>>> import numpy as np
>>> np.set_printoptions(precision=3, suppress=True, linewidth=200)
>>> def rd(a):
...     return np.round(a, 3) + 0
... 
>>> X = np.loadtxt("mat.csv", delimiter=",")
>>> X
array([[  0.396,   0.566,   0.535,   0.296],
       [ -0.496,  -1.016,  -1.003,  -0.6  ],
       [ -2.229,  -3.732,  -3.648,  -2.21 ],
       [  2.16 ,   3.63 ,   3.652,   2.189],
       [  1.859,   3.125,   3.104,   1.912],
       [  1.99 ,   3.145,   3.238,   1.987],
       [ -0.039,  -0.081,  -0.022,  -0.018],
       [  0.984,   1.562,   1.557,   0.965],
       [  5.255,   8.777,   8.733,   5.19 ],
       [ -1.542,  -2.461,  -2.605,  -1.502],
       [ -4.676,  -7.894,  -7.959,  -4.706],
       [ -2.582,  -4.361,  -4.283,  -2.584],
       [  1.258,   1.926,   2.009,   1.262],
       [  0.438,   0.794,   0.737,   0.49 ],
       [ -0.545,  -0.861,  -0.805,  -0.556],
       [ -6.516, -10.788, -10.759,  -6.451],
       [  5.099,   8.514,   8.542,   5.042],
       [ -0.748,  -1.225,  -1.134,  -0.817],
       [  0.508,   0.883,   0.848,   0.51 ],
       [  0.806,   1.422,   1.383,   0.811],
       [ -1.412,  -2.258,  -2.341,  -1.382],
       [ -2.797,  -4.623,  -4.59 ,  -2.815],
       [  0.168,   0.109,   0.232,   0.02 ],
       [  1.073,   1.82 ,   1.795,   1.132],
       [  3.321,   5.623,   5.673,   3.474]])
>>> u = np.array([5, -7, 7])
>>> rd(np.polyval(u, X[3]))
array([15.208, 47.474, 48.122, 15.636])
>>> rd(np.cross(X[3, :3], X[0, :3]))
array([-0.125,  0.291, -0.215])
>>> rd(np.convolve(X[3], u))
array([10.8  ,  3.03 ,  7.97 , 10.791, 10.241, 15.323])
>>> lab = X[:, 2] > np.median(X[:, 2])
>>> u = X[lab].mean(axis=0) - X[~lab].mean(axis=0)
>>> np.argsort(-np.abs(u).round(6), kind="stable")
array([1, 2, 3, 0])
>>> (((X - X.mean(axis=0)) @ u > 0) == lab).mean()
np.float64(0.92)
>>> rd(np.linalg.norm(X, 2) / np.linalg.norm(X))
np.float64(1.0)
>>> np.linalg.cond(X) > 100
np.True_
>>> Xs = (X - X.mean(axis=0)) / X.std(axis=0)
>>> np.argwhere(np.abs(Xs) > 2)
array([[15,  0],
       [15,  1],
       [15,  2],
       [15,  3]])
>>> c = np.linalg.lstsq(np.delete(Xs, 0, axis=1), Xs[:, 0])[0]
>>> np.abs(c).argmax()
np.int64(1)
>>> rd(X.mean(axis=0))
array([0.069, 0.104, 0.116, 0.066])
>>> np.zeros(25, 4)
Traceback (most recent call last):
  File "<python-input-20>", line 1, in <module>
    np.zeros(25, 4)
    ~~~~~~~~^^^^^^^
TypeError: Cannot interpret '4' as a data type
>>> X.shape
(25, 4)
>>> np.unravel_index(np.abs(X).argmax(), X.shape)
(np.int64(15), np.int64(1))
>>> arr = np.load("a.npy")
>>> arr
array([[ -1.336,   0.927,   2.111,  -5.277],
       [-10.433,  -5.268,   4.171,  -1.859],
       [  2.312,   1.729,   0.69 ,  -0.913],
       [ 25.892,  -0.388,  -8.68 ,  -5.463],
       [ -0.519,  -6.553,   1.149,  -2.079],
       [  2.568,  -3.048,   1.014,  -2.662],
       [  9.119,  -2.817,  -1.777,   0.27 ],
       [ 21.664,   6.193,  -6.35 ,   4.844],
       [ -5.266,   7.045,  -9.255,  -1.816],
       [-15.577,  -4.461,  -4.533,  -4.387],
       [-12.178,  -9.061,   3.646,  -1.155]])
>>> gram = np.cov(arr, rowvar=False)
>>> rd(np.corrcoef(arr.T))
array([[ 1.   ,  0.473, -0.501,  0.282],
       [ 0.473,  1.   , -0.665,  0.303],
       [-0.501, -0.665,  1.   , -0.066],
       [ 0.282,  0.303, -0.066,  1.   ]])
>>> np.median(arr, axis=0)
array([-0.519, -2.817,  0.69 , -1.859])
>>> np.argwhere(np.triu(np.abs(np.corrcoef(arr.T)) > 0.8, 1))
array([], shape=(0, 2), dtype=int64)
>>> rd(np.linalg.eigvalsh(gram)[::-1])
array([188.598,  27.325,  10.331,   5.412])
>>> rd(arr.std(axis=0))
array([12.579,  4.857,  4.614,  2.74 ])
>>> rd(np.corrcoef(arr[:, 2], arr[:, 0])[0, 1])
np.float64(-0.501)
>>> Q, R = np.linalg.qr(arr)
>>> rd(Q.T @ Q)
array([[1., 0., 0., 0.],
       [0., 1., 0., 0.],
       [0., 0., 1., 0.],
       [0., 0., 0., 1.]])
>>> rd(Q @ R)
array([[ -1.336,   0.927,   2.111,  -5.277],
       [-10.433,  -5.268,   4.171,  -1.859],
       [  2.312,   1.729,   0.69 ,  -0.913],
       [ 25.892,  -0.388,  -8.68 ,  -5.463],
       [ -0.519,  -6.553,   1.149,  -2.079],
       [  2.568,  -3.048,   1.014,  -2.662],
       [  9.119,  -2.817,  -1.777,   0.27 ],
       [ 21.664,   6.193,  -6.35 ,   4.844],
       [ -5.266,   7.045,  -9.255,  -1.816],
       [-15.577,  -4.461,  -4.533,  -4.387],
       [-12.178,  -9.061,   3.646,  -1.155]])
>>> rd(np.abs(np.diag(R)))
array([42.005, 15.257, 12.927,  8.939])
>>> M2 = np.c_[X[:, :2] @ np.array([[0, 0], [2, 0]]), np.array([1, -1, 3, -1, -3, 2, 3, 2, -1, 3, -1, -1, -1, -2, 3, -1, 1, -1, 0, 0, -3, 0, 1, 0, 0])]
>>> M2
array([[  1.132,   0.   ,   1.   ],
       [ -2.032,   0.   ,  -1.   ],
       [ -7.464,   0.   ,   3.   ],
       [  7.26 ,   0.   ,  -1.   ],
       [  6.25 ,   0.   ,  -3.   ],
       [  6.29 ,   0.   ,   2.   ],
       [ -0.162,   0.   ,   3.   ],
       [  3.124,   0.   ,   2.   ],
       [ 17.554,   0.   ,  -1.   ],
       [ -4.922,   0.   ,   3.   ],
       [-15.788,   0.   ,  -1.   ],
       [ -8.722,   0.   ,  -1.   ],
       [  3.852,   0.   ,  -1.   ],
       [  1.588,   0.   ,  -2.   ],
       [ -1.722,   0.   ,   3.   ],
       [-21.576,   0.   ,  -1.   ],
       [ 17.028,   0.   ,   1.   ],
       [ -2.45 ,   0.   ,  -1.   ],
       [  1.766,   0.   ,   0.   ],
       [  2.844,   0.   ,   0.   ],
       [ -4.516,   0.   ,  -3.   ],
       [ -9.246,   0.   ,   0.   ],
       [  0.218,   0.   ,   1.   ],
       [  3.64 ,   0.   ,   0.   ],
       [ 11.246,   0.   ,   0.   ]])
>>> np.linalg.matrix_rank(np.c_[X, M2])
np.int64(5)
>>> np.linalg.matrix_rank(M2)
np.int64(2)
>>> m1 = np.load("dump.npy")
>>> m1
array([[ 1, -2,  4],
       [ 1, -1,  1],
       [ 1,  0,  0]])
>>> np.linalg.determinant(m1)
Traceback (most recent call last):
  File "<python-input-42>", line 1, in <module>
    np.linalg.determinant(m1)
    ^^^^^^^^^^^^^^^^^^^^^
AttributeError: module 'numpy.linalg' has no attribute 'determinant'
>>> rd(np.abs(np.linalg.eigvals(m1)).max())
np.float64(2.0)
>>> m1 @ m1
array([[ 3,  0,  2],
       [ 1, -1,  3],
       [ 1, -2,  4]])
>>> np.trace(m1)
np.int64(0)
>>> assert m1 == m1.T
Traceback (most recent call last):
  File "<python-input-46>", line 1, in <module>
    assert m1 == m1.T
           ^^^^^^^^^^
ValueError: The truth value of an array with more than one element is ambiguous. Use a.any() or a.all()
